>>> import numpy as np
>>> import numpy.linalg as la
>>> np.set_printoptions(suppress=True, linewidth=100)
>>> def rnd(a):
...     return np.round(a, 3) + 0
... 
>>> M2 = np.array([[-3, 4], [3, 1]])
>>> cent = np.array([[-5, 3, 9], [2, -8, -6], [-8, 4, 0]])
>>> K = np.kron(M2, cent)
>>> print(K)
[[ 15  -9 -27 -20  12  36]
 [ -6  24  18   8 -32 -24]
 [ 24 -12   0 -32  16   0]
 [-15   9  27  -5   3   9]
 [  6 -24 -18   2  -8  -6]
 [-24  12   0  -8   4   0]]
>>> left, sv, VT = la.svd(K, full_matrices=False)
>>> print(left.shape, sv.shape, VT.shape)
(6, 6) (6,) (6, 6)
>>> print(rnd(np.sqrt((sv ** 2).sum())), rnd(la.norm(K)))
102.299 102.299
>>> print(rnd(np.abs(VT[0])))
[0.38  0.413 0.462 0.359 0.39  0.437]
>>> print(np.abs(left[:, 0]).round(6).argmax())
0
>>> print(rnd(left.T @ K @ VT.T))
[[78.238  0.     0.     0.     0.     0.   ]
 [ 0.    44.262  0.     0.     0.     0.   ]
 [ 0.     0.    35.233  0.     0.     0.   ]
 [ 0.     0.     0.    23.773  0.     0.   ]
 [ 0.     0.     0.     0.    19.933  0.   ]
 [ 0.     0.     0.     0.     0.    13.449]]
>>> rng = np.random.default_rng(846945)
>>> z = rng.permutation(6)
>>> print(z)
[0 2 3 4 5 1]
>>> M2 = K[z][:, z]
>>> print(M2)
[[ 15 -27 -20  12  36  -9]
 [ 24   0 -32  16   0 -12]
 [-15  27  -5   3   9   9]
 [  6 -18   2  -8  -6 -24]
 [-24   0  -8   4   0  12]
 [ -6  18   8 -32 -24  24]]
>>> print(rnd(np.sort(np.abs(la.eigvals(M2)))))
[16.185 26.975 28.297 28.297 47.162 47.162]
>>> print(np.diag(M2))
[15  0 -5 -8  0 24]
>>> x0 = np.array([4, 4, 1, 1, 2, 0])
>>> h1 = np.maximum(K @ x0, 0)
>>> print(np.maximum(K @ x0, 0) - np.maximum(-K @ x0, 0))
[   1   34   48    4 -104  -48]
>>> print(h1)
[ 1 34 48  4  0  0]
>>> print(np.flatnonzero(h1 > 1e-9))
[0 1 2 3]
